% ipython --no-banner

In [1]: import numpy as np

In [2]: import numpy.linalg as la

In [3]: np.set_printoptions(precision=1, suppress=True, linewidth=160, floatmode="fixed")

In [4]: rd = lambda a: np.round(a, 1) + 0

In [5]: f = np.array([2, 2, 2])

In [6]: r1 = np.array([-3, -5, 0, -4])

In [7]: W0 = np.outer(f, r1)

In [8]: W0
Out[8]: 
array([[ -6, -10,   0,  -8],
       [ -6, -10,   0,  -8],
       [ -6, -10,   0,  -8]])

In [9]: t = np.radians(120)

In [10]: R = np.eye(4)

In [11]: R[1, 1] = R[0, 0] = np.cos(t)

In [12]: R[1, 0], R[0, 1] = -np.sin(t), np.sin(t)

In [13]: rd(R)
Out[13]: 
array([[-0.5,  0.9,  0.0,  0.0],
       [-0.9, -0.5,  0.0,  0.0],
       [ 0.0,  0.0,  1.0,  0.0],
       [ 0.0,  0.0,  0.0,  1.0]])

In [14]: B = W0 @ R.T

In [15]: rd(la.det(R)), rd(np.trace(R))
Out[15]: (np.float64(1.0), np.float64(1.0))

In [16]: rng = np.random.default_rng(47)

In [17]: idx = rng.permutation(4)

In [18]: idx
Out[18]: array([0, 3, 1, 2])

In [19]: B = R[idx][:, idx]

In [20]: np.allclose(B, R)
Out[20]: False

In [21]: rd(np.sort(np.abs(la.eigvals(B))))
Out[21]: array([1.0, 1.0, 1.0, 1.0])

In [22]: rd(np.diag(B))
Out[22]: array([-0.5,  1.0, -0.5,  1.0])

In [23]: rd(B)
Out[23]: 
array([[-0.5,  0.0,  0.9,  0.0],
       [ 0.0,  1.0,  0.0,  0.0],
       [-0.9,  0.0, -0.5,  0.0],
       [ 0.0,  0.0,  0.0,  1.0]])

In [24]: rd(np.trace(B))
Out[24]: np.float64(1.0)

In [25]: la.cond(W0) > 100
Out[25]: np.True_

In [26]: rd(la.norm(W0, 2) / la.norm(W0))
Out[26]: np.float64(1.0)

In [27]: np.argsort(-la.norm(W0, axis=0).round(6), kind="stable")[:3]
Out[27]: array([1, 3, 0])

In [28]: [round(float(x), 1) for x in la.svd(W0, compute_uv=False)[:3]]
Out[28]: [24.5, 0.0, 0.0]

In [29]: M = np.loadtxt("test4.csv", delimiter=",")

In [30]: M
Out[30]: 
array([[ 0.2,  1.2, -1.3,  0.4],
       [-0.4,  0.1, -1.2,  0.4],
       [ 0.2,  0.6, -0.3,  0.0],
       [ 0.6,  0.9, -0.4, -1.5],
       [ 1.1, -0.9, -0.9,  1.4],
       [-1.8, -0.8,  2.0,  0.2],
       [-1.9,  0.0,  1.6,  0.5],
       [-0.1,  0.0, -0.2,  0.2],
       [ 0.0,  0.4, -0.1, -0.5],
       [ 1.4,  0.6,  0.7, -2.4],
       [-0.7,  0.1,  1.1,  1.4],
       [ 0.6, -1.2,  0.2, -0.8],
       [ 1.1, -0.5, -0.5,  0.0],
       [ 8.0, 14.0, 21.0,  6.0],
       [-0.5, -0.4,  0.9, -0.2],
       [ 1.1, -0.1,  0.1, -1.9],
       [-1.8, -0.6, -0.5, -1.8],
       [ 2.5,  1.0, -2.5, -0.8],
       [ 1.0, -0.5, -0.4,  0.2]])

In [31]: dist = la.norm(M[:, None] - M[None], axis=-1)

In [32]: np.unravel_index(dist.round(6).argmax(), dist.shape)
Out[32]: (np.int64(13), np.int64(16))

In [33]: rd(la.norm(M - M.mean(axis=0), axis=1))
Out[33]: array([ 2.4,  2.5,  1.4,  2.1,  2.9,  3.0,  2.7,  1.6,  1.4,  2.6,  2.0,  2.3,  2.0, 25.8,  1.6,  2.4,  3.6,  4.1,  1.9])

In [34]: dist.mean(axis=1).argmax()
Out[34]: np.int64(13)

In [35]: (dist + 1e9 * np.eye(19)).round(6).argmin(axis=1)
Out[35]: array([ 2,  7,  8, 15, 18,  6,  5,  2,  2, 15,  6, 12, 18, 10,  7,  9,  8,  0, 12])

In [36]: rd(la.norm(M, axis=1))
Out[36]: array([ 1.8,  1.3,  0.7,  1.9,  2.2,  2.8,  2.5,  0.3,  0.6,  2.9,  1.9,  1.6,  1.3, 27.1,  1.1,  2.2,  2.7,  3.8,  1.2])
